>>> import numpy as np
>>> np.set_printoptions(precision=1, suppress=True, linewidth=100)
>>> M = np.load("sample14.npy")
>>> M
array([[ 0,  4,  9,  5, -5,  4,  8],
       [-4,  0,  5,  7,  0, -5, -3],
       [-9, -5,  0, -6,  0,  2,  1],
       [-5, -7,  6,  0,  1, -4,  5],
       [ 5,  0,  0, -1,  0, -5, -5],
       [-4,  5, -2,  4,  5,  0,  0],
       [-8,  3, -1, -5,  5,  0,  0]])
>>> rng = np.random.default_rng(487)
>>> labels = rng.permutation(7)
>>> labels
array([6, 4, 0, 2, 1, 5, 3])
>>> M2 = M[labels][:, labels]
>>> np.round(np.sort(np.abs(np.linalg.eigvals(M2))), 1) + 0
array([ 0. ,  5. ,  5. , 12.3, 12.3, 17.1, 17.1])
>>> np.diag(M2)
array([0, 0, 0, 0, 0, 0, 0])
>>> np.trace(M)
np.int64(0)
>>> np.allclose(M @ M.T, M.T @ M)
True
>>> (M - M.T) / 2
array([[ 0.,  4.,  9.,  5., -5.,  4.,  8.],
       [-4.,  0.,  5.,  7.,  0., -5., -3.],
       [-9., -5.,  0., -6.,  0.,  2.,  1.],
       [-5., -7.,  6.,  0.,  1., -4.,  5.],
       [ 5.,  0.,  0., -1.,  0., -5., -5.],
       [-4.,  5., -2.,  4.,  5.,  0.,  0.],
       [-8.,  3., -1., -5.,  5.,  0.,  0.]])
>>> round(float(np.abs(np.linalg.eigvals(M)).max()), 1)
17.1
>>> J = np.load("case3.npy")
>>> J
array([[ 1, -1, -1,  1,  1, -1, -1,  1],
       [ 1, -1,  1, -1, -1,  1, -1,  1],
       [ 1,  1,  1,  1, -1, -1, -1, -1],
       [ 1, -1, -1,  1, -1,  1,  1, -1]])
>>> t3 = np.stack([J, 5 * J, J[::-1]])
>>> np.einsum("bij,cij->bc", t3, t3)
array([[ 32, 160,   0],
       [160, 800,   0],
       [  0,   0,  32]])
>>> np.linalg.matrix_rank(t3.reshape(3, -1))
np.int64(2)
>>> np.linalg.matrix_rank(t3)
array([4, 4, 4])
>>> (t3 @ J.T).shape
(3, 4, 4)
>>> np.linalg.norm(t3, axis=(1, 2))
array([ 5.7, 28.3,  5.7])
>>> x = np.array([2, -2, 2, -1, 2, 1, 1, 1])
>>> a = np.maximum(J @ x, 0)
>>> a
array([2, 6, 0, 0])
>>> J.T @ a
array([ 8, -8,  4, -4, -4,  4, -8,  8])
>>> left, sig, vt = np.linalg.svd(J, full_matrices=False)
>>> np.round(np.sqrt((sig ** 2).sum()), 1), round(float(np.linalg.norm(J)), 1)
(np.float64(5.7), 5.7)
>>> np.round(vt @ vt.T, 1) + 0
array([[1., 0., 0., 0.],
       [0., 1., 0., 0.],
       [0., 0., 1., 0.],
       [0., 0., 0., 1.]])
>>> np.round(left.T @ J @ vt.T, 1) + 0
array([[2.8, 0. , 0. , 0. ],
       [0. , 2.8, 0. , 0. ],
       [0. , 0. , 2.8, 0. ],
       [0. , 0. , 0. , 2.8]])
>>> np.round(left.T @ left, 1) + 0
array([[1., 0., 0., 0.],
       [0., 1., 0., 0.],
       [0., 0., 1., 0.],
       [0., 0., 0., 1.]])
>>> np.cumsum(sig ** 2) / np.sum(sig ** 2)
array([0.3, 0.5, 0.8, 1. ])
>>> W1 = np.array([[-3, -1, 3, -2],
...     [-2, -1, 1, 0],
...     [0, 1, -1, 0],
...     [0, -3, 0, 2],
...     [2, -2, 3, 2],
...     [2, 3, -2, -2],
...     [0, 0, 3, 3],
...     [3, 0, -2, -2]])
>>> coef = np.array([0, 6, 5, 3])
>>> H = np.maximum(J @ W1 + coef, 0)
>>> (H > 0).astype(int)
array([[1, 0, 1, 1],
       [1, 1, 0, 0],
       [0, 1, 1, 1],
       [0, 1, 1, 1]])
>>> np.linalg.matrix_rank(H)
np.int64(4)
>>> cent = np.array([[-3, -3, 0], [-1, -1, 2], [3, 0, -1], [-3, -2, 1]])
>>> W1 @ cent
array([[25, 14, -7],
       [10,  7, -3],
       [-4, -1,  3],
       [-3, -1, -4],
       [-1, -8, -5],
       [-9, -5,  6],
       [ 0, -6,  0],
       [-9, -5,  0]])
>>> (H @ cent).round(6).argmax(axis=1)
array([0, 2, 0, 2])
>>> H @ cent
array([[ 12, -10,  -6],
       [-21, -21,  30],
       [ 11,  -5,  -2],
       [  5, -15,  10]])
